In [1]: import numpy as np

In [2]: import numpy.linalg as la

In [3]: np.set_printoptions(precision=2, suppress=True, linewidth=120)

In [4]: F = np.load("dump.npy")

In [5]: F
Out[5]: 
array([[ 0.9 , -0.39, -0.2 ],
       [ 0.5 ,  2.01,  1.  ],
       [-0.1 ,  1.98,  1.  ],
       [-1.  ,  2.45,  1.2 ],
       [ 0.2 ,  1.19,  0.6 ],
       [ 0.  ,  2.46,  1.2 ],
       [-0.6 ,  0.21,  0.1 ],
       [-1.3 , -0.62, -0.3 ],
       [ 1.4 , -1.57, -0.8 ],
       [ 0.3 , -2.4 , -1.2 ],
       [ 0.  , -0.61, -0.3 ],
       [ 0.6 ,  1.8 ,  0.9 ],
       [ 0.  , -2.62, -1.3 ],
       [-1.  ,  1.43,  0.7 ],
       [-0.1 , -0.39, -0.2 ],
       [-0.3 ,  3.58,  1.8 ],
       [-0.8 ,  2.77,  1.4 ],
       [-0.2 ,  1.79,  0.9 ]])

In [6]: labels = F[:, 1] > np.median(F[:, 1])

In [7]: u = F[labels].mean(axis=0) - F[~labels].mean(axis=0)

In [8]: u
Out[8]: array([-0.34,  3.05,  1.52])

In [9]: np.round((((F - F.mean(axis=0)) @ u > 0) == labels).mean(), 2)
Out[9]: np.float64(0.94)

In [10]: np.argsort(-np.abs(u).round(6), kind="stable")
Out[10]: array([1, 2, 0])

In [11]: ((F - F.mean(axis=0)) @ u > 0).astype(int)
Out[11]: array([0, 1, 1, 1, 1, 1, 0, 0, 0, 0, 0, 1, 0, 1, 0, 1, 1, 1])

In [12]: left, s, Vh = la.svd(F)

In [13]: s
Out[13]: array([9.18, 2.7 , 0.05])

In [14]: np.argmax(s[:-1] / (s[1:] + 1e-6)) + 1
Out[14]: np.int64(2)

In [15]: out = left[:, :2] @ np.diag(s[:2]) @ Vh[:2]

In [16]: la.matrix_rank(F, rtol=0.05)
Out[16]: np.int64(2)

In [17]: la.matrix_rank(out)
Out[17]: np.int64(2)

In [18]: out = np.c_[F[:, :1] @ np.array([[1]]), np.array([0, 0, -3, 1, 2, 1, 1, -1, 2, 0, 0, 1, -2, 0, -3, -1, -3, -2])]

In [19]: out
Out[19]: 
array([[ 0.9,  0. ],
       [ 0.5,  0. ],
       [-0.1, -3. ],
       [-1. ,  1. ],
       [ 0.2,  2. ],
       [ 0. ,  1. ],
       [-0.6,  1. ],
       [-1.3, -1. ],
       [ 1.4,  2. ],
       [ 0.3,  0. ],
       [ 0. ,  0. ],
       [ 0.6,  1. ],
       [ 0. , -2. ],
       [-1. ,  0. ],
       [-0.1, -3. ],
       [-0.3, -1. ],
       [-0.8, -3. ],
       [-0.2, -2. ]])

In [20]: np.round(la.lstsq(F, out[:, 0])[0], 2) + 0
Out[20]: array([1., 0., 0.])

In [21]: la.matrix_rank(np.c_[F, out])
Out[21]: np.int64(4)

In [22]: feats = np.array([[-1.6, 0.4, -0.7], [2.2, 0.1, 1.2], [2.37, 0.0, 0.99]])

In [23]: rng = np.random.default_rng(20)

In [24]: labels = rng.permutation(3)

In [25]: labels
Out[25]: array([0, 1, 2])

In [26]: out = feats[labels][:, labels]

In [27]: np.trace(out)
Out[27]: np.float64(-0.51)

In [28]: np.diag(out)
Out[28]: array([-1.6 ,  0.1 ,  0.99])

In [29]: np.allclose(out, feats)
Out[29]: True

In [30]: np.sort(np.abs(la.eigvals(out)))
Out[30]: array([0.29, 0.86, 1.08])

In [31]: E = np.array([[-0.63, 0.51, 0.0],
    ...:     [-1.47, 1.19, 0.0],
    ...:     [1.89, -1.53, 0.0],
    ...:     [-4.2, 3.4, 0.0],
    ...:     [-0.63, 0.51, 0.0]])

In [32]: left, s, Vh = la.svd(E)

In [33]: evecs = Vh[:(s > 1e-8).sum()]

In [34]: x = E[1] + 4 * E[2] + rng.integers(2) * np.eye(3)[0]

In [35]: x
Out[35]: array([ 6.09, -4.93,  0.  ])

In [36]: evecs.T @ evecs
Out[36]: 
array([[ 0.6 , -0.49,  0.  ],
       [-0.49,  0.4 ,  0.  ],
       [ 0.  ,  0.  ,  0.  ]])

In [37]: left, s, Vh = la.svd(E, full_matrices=False)

In [38]: np.abs(left[:, 0]).round(6).argmax()
Out[38]: np.int64(3)

In [39]: left.shape, s.shape, Vh.shape
Out[39]: ((5, 3), (3,), (3, 3))

In [40]: (s > 1e-8).sum()
Out[40]: np.int64(1)

In [41]: np.round(np.sqrt((s ** 2).sum()), 2), round(la.norm(E), 2)
Out[41]: (np.float64(6.32), np.float64(6.32))

In [42]: np.round(left.T @ E @ Vh.T, 2) + 0
Out[42]: 
array([[6.32, 0.  , 0.  ],
       [0.  , 0.  , 0.  ],
       [0.  , 0.  , 0.  ]])

In [43]: s.round(2) + 0
Out[43]: array([6.32, 0.  , 0.  ])

In [44]: np.round(s / s[0], 2) + 0
Out[44]: array([1., 0., 0.])

In [45]: np.abs(Vh[0])
Out[45]: array([0.78, 0.63, 0.  ])

In [46]: np.round(Vh @ Vh.T, 2) + 0
Out[46]: 
array([[1., 0., 0.],
       [0., 1., 0.],
       [0., 0., 1.]])
